$ ipython --no-banner

In [1]: import numpy as np

In [2]: from numpy import linalg as LA

In [3]: np.set_printoptions(suppress=True, linewidth=100)

In [4]: def rd(a):
   ...:     return np.round(a, 2) + 0
   ...: 

In [5]: J = np.load("mat.npy")

In [6]: print(J)
[[ 2 -1  0  2]
 [-1 -4  0 -2]
 [ 0  0 -2 -1]
 [ 2 -2 -1  0]]

In [7]: print(rd(LA.eigvals(J)))
[ 3.78 -0.53 -2.37 -4.88]

In [8]: print(rd(LA.det(J.T)))
-23.0

In [9]: print(rd(LA.eigvals(J).sum().real))
-4.0

In [10]: print(rd(LA.det(2 * J)), rd(LA.det(J)))
-368.0 -23.0

In [11]: print(np.kron(np.eye(2, dtype=int), J))
[[ 2 -1  0  2  0  0  0  0]
 [-1 -4  0 -2  0  0  0  0]
 [ 0  0 -2 -1  0  0  0  0]
 [ 2 -2 -1  0  0  0  0  0]
 [ 0  0  0  0  2 -1  0  2]
 [ 0  0  0  0 -1 -4  0 -2]
 [ 0  0  0  0  0  0 -2 -1]
 [ 0  0  0  0  2 -2 -1  0]]

In [12]: print(np.einsum("ii->", J))
-4

In [13]: w, evecs = LA.eig(J)

In [14]: print(rd(np.sort(LA.eigvals(J @ J))))
[ 0.28  5.6  14.27 23.85]

In [15]: print(rd(np.sort(LA.eigvals(LA.inv(J)))))
[-1.9  -0.42 -0.2   0.26]

In [16]: print(rd(w))
[ 3.78 -0.53 -2.37 -4.88]

In [17]: print(rd(np.prod(w)))
-23.0

In [18]: u = np.array([0, 1, 0, 0])

In [19]: out = J + np.outer(u, np.eye(4)[2])

In [20]: print(out)
[[ 2. -1.  0.  2.]
 [-1. -4.  1. -2.]
 [ 0.  0. -2. -1.]
 [ 2. -2. -1.  0.]]

In [21]: print(LA.matrix_rank(out - J))
1

In [22]: print(LA.matrix_rank(LA.inv(out) - LA.inv(J), tol=1e-8))
1

In [23]: print(rd(LA.det(out) / LA.det(J)), rd(1 + LA.solve(J, u)[2]))
0.91 0.91

In [24]: W0 = np.loadtxt("test16.csv", delimiter=",")

In [25]: print(W0)
[[ -7.98  -1.85   0.69]
 [-20.66   5.42   1.35]
 [ -8.42  -1.36  -2.04]
 [-20.59   4.31   1.57]
 [ -8.75  -2.37  -2.53]
 [ -8.56  -3.79  -1.23]
 [ -8.43  -2.29  -2.03]
 [ -8.16  -3.11  -1.38]
 [-18.97   3.7    3.3 ]
 [-19.65   3.68   1.19]
 [-19.73   3.49   1.3 ]
 [ -8.78  -0.35  -2.28]
 [-21.56   5.02  -0.23]
 [ -8.    -1.42  -2.63]]

In [26]: hat = W0 @ LA.solve(W0.T @ W0, W0.T)

In [27]: print(rd(LA.eigvalsh(hat)))
[0. 0. 0. 0. 0. 0. 0. 0. 0. 0. 0. 1. 1. 1.]

In [28]: print(rd(np.trace(hat)))
3.0

In [29]: print(np.allclose(hat @ hat, hat))
True

In [30]: print(rd(np.diag(hat)))
[0.28 0.22 0.12 0.17 0.18 0.3  0.14 0.2  0.38 0.14 0.15 0.18 0.34 0.19]

In [31]: print(rd(W0[9] @ W0[8]))
390.3

In [32]: print(rd(LA.norm(W0[9] - W0[8])))
2.22

In [33]: print(rd(LA.norm(W0, "nuc")))
71.12

In [34]: print(LA.norm(W0, axis=1).argmax())
12

In [35]: out = np.array([[-2], [-2], [-1]])

In [36]: basis = np.array([[0, -3, -2, -2]])

In [37]: m1 = out @ basis

In [38]: print(m1)
[[0 6 4 4]
 [0 6 4 4]
 [0 3 2 2]]

In [39]: W1 = np.array([[-3, 7, -1, 1, 6, -7],
    ...:     [8, 4, 1, -1, 1, 5],
    ...:     [2, -6, -7, 8, -2, 1],
    ...:     [4, 7, -2, 7, 3, 6]])

In [40]: b = np.array([-1, 0, 0, 1, 2, 1])

In [41]: act = np.maximum(m1 @ W1 + b, 0)

In [42]: print((act > 0).astype(int))
[[1 1 0 1 1 1]
 [1 1 0 1 1 1]
 [1 1 0 1 1 1]]

In [43]: basis = np.array([[1, 3, -2],
    ...:     [2, 2, -1],
    ...:     [3, -1, 1],
    ...:     [2, 0, -3],
    ...:     [-2, -1, 3],
    ...:     [0, -3, -2]])

In [44]: print((act @ basis).round(6).argmax(axis=1))
[0 0 0]

In [45]: print(act @ basis)
[[ 213   80 -417]
 [ 213   80 -417]
 [ 105   36 -207]]

In [46]: r = LA.matrix_rank(m1)

In [47]: print(r)
1

In [48]: null = LA.svd(m1)[2][r:].T

In [49]: print(LA.matrix_rank(m1.T @ m1), LA.matrix_rank(m1 @ m1.T))
1 1

In [50]: print([int(LA.matrix_rank(m1[:i])) for i in range(1, len(m1) + 1)])
[1, 1, 1]

In [51]: print([int(LA.matrix_rank(np.delete(m1, i, axis=0))) for i in range(3)])
[1, 1, 1]

In [52]: print(rd(m1 @ null))
[[0. 0. 0.]
 [0. 0. 0.]
 [0. 0. 0.]]

In [53]: print(np.allclose(m1 @ null, 0))
True

In [54]: x = np.array([2, -3, 0, -3])

In [55]: a = np.maximum(m1 @ x, 0)

In [56]: print(np.flatnonzero(a > 1e-9))
[]

In [57]: rng = np.random.default_rng(899)

In [58]: out = m1 + rng.integers(-2, 3, (3, 1)) @ rng.integers(-2, 3, (1, 4))

In [59]: print(out)
[[ 0  6  4  4]
 [-2  6  8  0]
 [ 0  3  2  2]]

In [60]: print(LA.matrix_rank(out - m1, tol=1e-8))
1

In [61]: print(out - m1)
[[ 0  0  0  0]
 [-2  0  4 -4]
 [ 0  0  0  0]]

In [62]: print(rd(LA.svd(out - m1, compute_uv=False)))
[6. 0. 0.]

In [63]: X = np.tril(np.array([[2, 5, 2, 1], [-8, 2, -1, 1], [1, -9, -9, -3], [-8, 9, -7, 0]]), -1) + np.eye(4, dtype=int)

In [64]: print(X)
[[ 1  0  0  0]
 [-8  1  0  0]
 [ 1 -9  1  0]
 [-8  9 -7  1]]

In [65]: q, evecs = LA.qr(W0[:, :1])[0], LA.qr(W0[:, 1:])[0]

In [66]: sigma = LA.svd(q.T @ evecs, compute_uv=False)

In [67]: print(rd(sigma))
[0.65]

In [68]: print(rd(np.degrees(np.arccos(sigma.clip(0, 1)))))
[49.32]

In [69]: print(rd(LA.eigvals(X).sum().real))
4.0

In [70]: print(rd(LA.det(2 * X)), rd(LA.det(X)))
16.0 1.0

In [71]: print(np.poly(X))
[ 1. -4.  6. -4.  1.]

In [72]: print(rd(LA.eigvals(X)))
[1. 1. 1. 1.]

In [73]: print(np.einsum("ii->", X))
4

In [74]: print(rd(LA.det(X[::-1])))
1.0

In [75]: print(np.kron(np.eye(2, dtype=int), X))
[[ 1  0  0  0  0  0  0  0]
 [-8  1  0  0  0  0  0  0]
 [ 1 -9  1  0  0  0  0  0]
 [-8  9 -7  1  0  0  0  0]
 [ 0  0  0  0  1  0  0  0]
 [ 0  0  0  0 -8  1  0  0]
 [ 0  0  0  0  1 -9  1  0]
 [ 0  0  0  0 -8  9 -7  1]]

In [76]: print(rd(LA.det(X.T)))
1.0
